% ipython --no-banner

In [1]: import numpy as np

In [2]: import numpy.linalg as la

In [3]: np.set_printoptions(precision=2, suppress=True, linewidth=120, floatmode="fixed")

In [4]: rnd = lambda a: np.round(a, 2) + 0

In [5]: W0 = np.array([[1, 2], [1, 2], [1, 1], [1, 2], [3, 2], [0, 0]])

In [6]: hat = W0 @ la.solve(W0.T @ W0, W0.T)

In [7]: hat @ W0[:, 0]
Out[7]: array([1.00, 1.00, 1.00, 1.00, 3.00, 0.00])

In [8]: np.allclose(hat @ hat, hat)
Out[8]: True

In [9]: rnd(np.diag(hat))
Out[9]: array([0.33, 0.33, 0.08, 0.33, 0.94, 0.00])

In [10]: np.trace(hat)
Out[10]: np.float64(2.0)

In [11]: K = np.loadtxt("m.csv", delimiter=",")

In [12]: K
Out[12]: 
array([[ 32.17, -33.95,  28.50,  43.01,  21.50,  16.76],
       [ 19.16,  18.53,  22.47,  17.98, -44.76,  25.97],
       [ 27.33, -24.13,  36.92,  11.09,  22.04,  13.21],
       [ -6.09, -15.58, -12.34,  -3.61,  28.39,  -4.26],
       [ -7.63,   2.06, -18.83,  -6.22,  -0.43,  13.16],
       [ 30.10, -42.81,  31.65,  13.44,  46.83,  27.09]])

In [13]: x = np.array([-1, 1, 3, 3, 1, 3])

In [14]: h = np.maximum(K @ x, 0)

In [15]: K * (h > 1e-9)[:, None]
Out[15]: 
array([[ 32.17, -33.95,  28.50,  43.01,  21.50,  16.76],
       [ 19.16,  18.53,  22.47,  17.98, -44.76,  25.97],
       [ 27.33, -24.13,  36.92,  11.09,  22.04,  13.21],
       [ -0.00,  -0.00,  -0.00,  -0.00,   0.00,  -0.00],
       [ -0.00,   0.00,  -0.00,  -0.00,  -0.00,   0.00],
       [ 30.10, -42.81,  31.65,  13.44,  46.83,  27.09]])

In [16]: np.tanh(K @ x)
Out[16]: array([ 1.00,  1.00,  1.00, -1.00, -1.00,  1.00])

In [17]: np.flatnonzero(h > 1e-9)
Out[17]: array([0, 1, 2, 5])

In [18]: r0, g = K[5], K[2]

In [19]: rnd(r0 @ g)
Out[19]: np.float64(4563.2)

In [20]: rnd(r0 @ r0)
Out[20]: np.float64(6847.98)

In [21]: pr = (r0 @ g) / (r0 @ r0) * r0

In [22]: la.matrix_rank(np.outer(r0, g))
Out[22]: np.int64(1)

In [23]: x = np.array([1, 1, -3, 2, 1, 1])

In [24]: rnd(np.einsum("ij,j->i", K, x))
Out[24]: array([ 37.00, -12.55, -50.13,  32.26,  51.21,  -6.86])

In [25]: rnd(K @ np.ones(6))
Out[25]: array([107.99,  59.35,  86.46, -13.49, -17.89, 106.30])

In [26]: rnd((K * x).sum(axis=1))
Out[26]: array([ 37.00, -12.55, -50.13,  32.26,  51.21,  -6.86])

In [27]: rnd(K @ (2 * x))
Out[27]: array([  74.00,  -25.10, -100.26,   64.52,  102.42,  -13.72])

In [28]: rnd(K * x)
Out[28]: 
array([[  32.17,  -33.95,  -85.50,   86.02,   21.50,   16.76],
       [  19.16,   18.53,  -67.41,   35.96,  -44.76,   25.97],
       [  27.33,  -24.13, -110.76,   22.18,   22.04,   13.21],
       [  -6.09,  -15.58,   37.02,   -7.22,   28.39,   -4.26],
       [  -7.63,    2.06,   56.49,  -12.44,   -0.43,   13.16],
       [  30.10,  -42.81,  -94.95,   26.88,   46.83,   27.09]])

In [29]: A = np.load("layer6.npy")

In [30]: A
Out[30]: 
array([[ 16.97,   3.02,  40.14, -23.98],
       [-18.00,  -6.98, -35.07,  20.93],
       [  2.00,  -5.04,  14.98,  -9.00]])

In [31]: x = np.array([-2, 3, -2, 2])

In [32]: rnd(A @ x)
Out[32]: array([-153.12,  127.06,  -67.08])

In [33]: (A @ x).argmax()
Out[33]: np.int64(1)

In [34]: rnd(A @ (2 * x))
Out[34]: array([-306.24,  254.12, -134.16])

In [35]: rnd(np.einsum("ij,j->i", A, x))
Out[35]: array([-153.12,  127.06,  -67.08])

In [36]: rnd(la.norm(A, 2) / la.norm(A))
Out[36]: np.float64(0.99)

In [37]: W = np.array([[1, 3, 1, 2, 0], [3, 0, 3, 2, 2], [1, 3, 1, 3, 3], [2, 1, 3, 1, 2]])

In [38]: c = np.array([0, -2, 1, -1, 1])

In [39]: H = np.maximum(A @ W + c, 0)

In [40]: rnd(H)
Out[40]: 
array([[ 18.21, 145.35,   0.00, 135.42,  79.50],
       [  0.00,   0.00,   0.00,   0.00,   0.00],
       [  0.00,  39.94,   0.00,  28.86,  17.86]])

In [41]: (H > 0).astype(int)
Out[41]: 
array([[1, 1, 0, 1, 1],
       [0, 0, 0, 0, 0],
       [0, 1, 0, 1, 1]])

In [42]: rnd((H > 0).mean(axis=0))
Out[42]: array([0.33, 0.67, 0.00, 0.67, 0.67])

In [43]: W2 = np.array([[1, 1], [0, 0], [2, 2], [0, 1], [1, 2]])

In [44]: W @ W2
Out[44]: 
array([[ 3,  5],
       [11, 15],
       [ 6, 12],
       [10, 13]])

In [45]: rnd(H @ W2)
Out[45]: 
array([[ 97.71, 312.63],
       [  0.00,   0.00],
       [ 17.86,  64.58]])

In [46]: feats = np.loadtxt("block18.csv", delimiter=",")

In [47]: feats
Out[47]: 
array([[ 0.00, -1.00,  1.00,  1.00],
       [ 6.00,  1.00,  2.00,  2.00],
       [ 0.00,  4.00, -1.00, -4.00],
       [ 6.00,  4.00,  2.00, -1.00]])

In [48]: G = feats.T @ feats

In [49]: (feats @ feats.T).shape
Out[49]: (4, 4)

In [50]: la.matrix_rank(G)
Out[50]: np.int64(3)

In [51]: np.allclose(G, G.T)
Out[51]: True

In [52]: rnd(la.eigvalsh(G)[::-1])
Out[52]: array([95.05, 42.22,  0.73,  0.00])

In [53]: rnd(la.svd(feats, compute_uv=False) ** 2)
Out[53]: array([95.05, 42.22,  0.73,  0.00])

In [54]: B = feats / la.norm(feats, axis=1, keepdims=True)

In [55]: G = B @ B.T

In [56]: rnd(G[1])
Out[56]: array([ 0.26,  1.00, -0.16,  0.83])

In [57]: np.argwhere(np.triu(np.abs(G) > 0.95, 1))
Out[57]: array([], shape=(0, 2), dtype=int64)

In [58]: rnd(np.degrees(np.arccos(np.clip(G[1, 3], -1, 1))))
Out[58]: np.float64(33.97)

In [59]: rnd(la.norm(B, axis=1))
Out[59]: array([1.00, 1.00, 1.00, 1.00])

In [60]: rnd(G)
Out[60]: 
array([[ 1.00,  0.26, -0.90, -0.23],
       [ 0.26,  1.00, -0.16,  0.83],
       [-0.90, -0.16,  1.00,  0.42],
       [-0.23,  0.83,  0.42,  1.00]])

In [61]: (np.abs(G) > 0.9).astype(int)
Out[61]: 
array([[1, 0, 1, 0],
       [0, 1, 0, 0],
       [1, 0, 1, 0],
       [0, 0, 0, 1]])

In [62]: (G - 2 * np.eye(4)).round(6).argmax(axis=1)
Out[62]: array([1, 3, 3, 1])

In [63]: Uu, sv, Vh = la.svd(feats)

In [64]: evecs = Vh[:(sv > 1e-8).sum()]

In [65]: rng = np.random.default_rng(2733)

In [66]: x = feats[0] + -1 * feats[3] + rng.integers(2) * np.eye(4)[1]

In [67]: x
Out[67]: array([-6.00, -5.00, -1.00,  2.00])

In [68]: rnd(np.diag(evecs.T @ evecs))
Out[68]: array([0.89, 0.56, 1.00, 0.56])

In [69]: rnd(evecs.T @ evecs)
Out[69]: 
array([[ 0.89,  0.22,  0.00,  0.22],
       [ 0.22,  0.56,  0.00, -0.44],
       [ 0.00,  0.00,  1.00,  0.00],
       [ 0.22, -0.44,  0.00,  0.56]])

In [70]: rnd(la.norm(x - evecs.T @ evecs @ x))
Out[70]: np.float64(0.0)

In [71]: np.allclose(evecs.T @ evecs @ x, x)
Out[71]: True

In [72]: la.matrix_rank(np.vstack([feats, x]))
Out[72]: np.int64(3)

In [73]: F = np.array([[1.0, 0.2, 0.04, 0.01, 0.0],
    ...:     [0.2, 1.0, 0.2, 0.04, 0.01],
    ...:     [0.04, 0.2, 1.0, 0.2, 0.04],
    ...:     [0.01, 0.04, 0.2, 1.0, 0.2],
    ...:     [0.0, 0.01, 0.04, 0.2, 1.0]])

In [74]: F
Out[74]: 
array([[1.00, 0.20, 0.04, 0.01, 0.00],
       [0.20, 1.00, 0.20, 0.04, 0.01],
       [0.04, 0.20, 1.00, 0.20, 0.04],
       [0.01, 0.04, 0.20, 1.00, 0.20],
       [0.00, 0.01, 0.04, 0.20, 1.00]])

In [75]: x = np.ones(5)

In [76]: for _ in range(3):
    ...:     x = F @ x
    ...:     x /= la.norm(x)
    ...:     print(round(x @ F @ x, 2))
    ...: 
1.39
1.39
1.4

In [77]: rnd(la.eigvalsh(F)[-1])
Out[77]: np.float64(1.4)

In [78]: rnd(x)
Out[78]: array([0.36, 0.49, 0.52, 0.49, 0.36])

In [79]: G = F.T @ F

In [80]: rnd(G)
Out[80]: 
array([[1.04, 0.41, 0.12, 0.04, 0.01],
       [0.41, 1.08, 0.42, 0.12, 0.04],
       [0.12, 0.42, 1.08, 0.42, 0.12],
       [0.04, 0.12, 0.42, 1.08, 0.41],
       [0.01, 0.04, 0.12, 0.41, 1.04]])

In [81]: rnd(np.diag(G))
Out[81]: array([1.04, 1.08, 1.08, 1.08, 1.04])

In [82]: rnd(la.eigvalsh(G)[::-1])
Out[82]: array([1.96, 1.37, 0.90, 0.62, 0.48])

In [83]: q = F.astype(float).copy()

In [84]: for j in range(5):
    ...:     q[:, j] -= q[:, :j] @ (q[:, :j].T @ q[:, j])
    ...:     q[:, j] /= la.norm(q[:, j])
    ...: 

In [85]: rnd(q.T @ F)
Out[85]: 
array([[1.02, 0.40, 0.12, 0.04, 0.01],
       [0.00, 0.96, 0.38, 0.11, 0.04],
       [0.00, 0.00, 0.96, 0.38, 0.11],
       [0.00, 0.00, 0.00, 0.96, 0.38],
       [0.00, 0.00, 0.00, 0.00, 0.94]])

In [86]: rnd(q)
Out[86]: 
array([[ 0.98, -0.20,  0.00,  0.00,  0.00],
       [ 0.20,  0.96, -0.20,  0.00,  0.00],
       [ 0.04,  0.19,  0.96, -0.20,  0.00],
       [ 0.01,  0.04,  0.19,  0.96, -0.20],
       [ 0.00,  0.01,  0.04,  0.19,  0.98]])

In [87]: rnd(q.T @ q)
Out[87]: 
array([[1.00, 0.00, 0.00, 0.00, 0.00],
       [0.00, 1.00, 0.00, 0.00, 0.00],
       [0.00, 0.00, 1.00, 0.00, 0.00],
       [0.00, 0.00, 0.00, 1.00, 0.00],
       [0.00, 0.00, 0.00, 0.00, 1.00]])
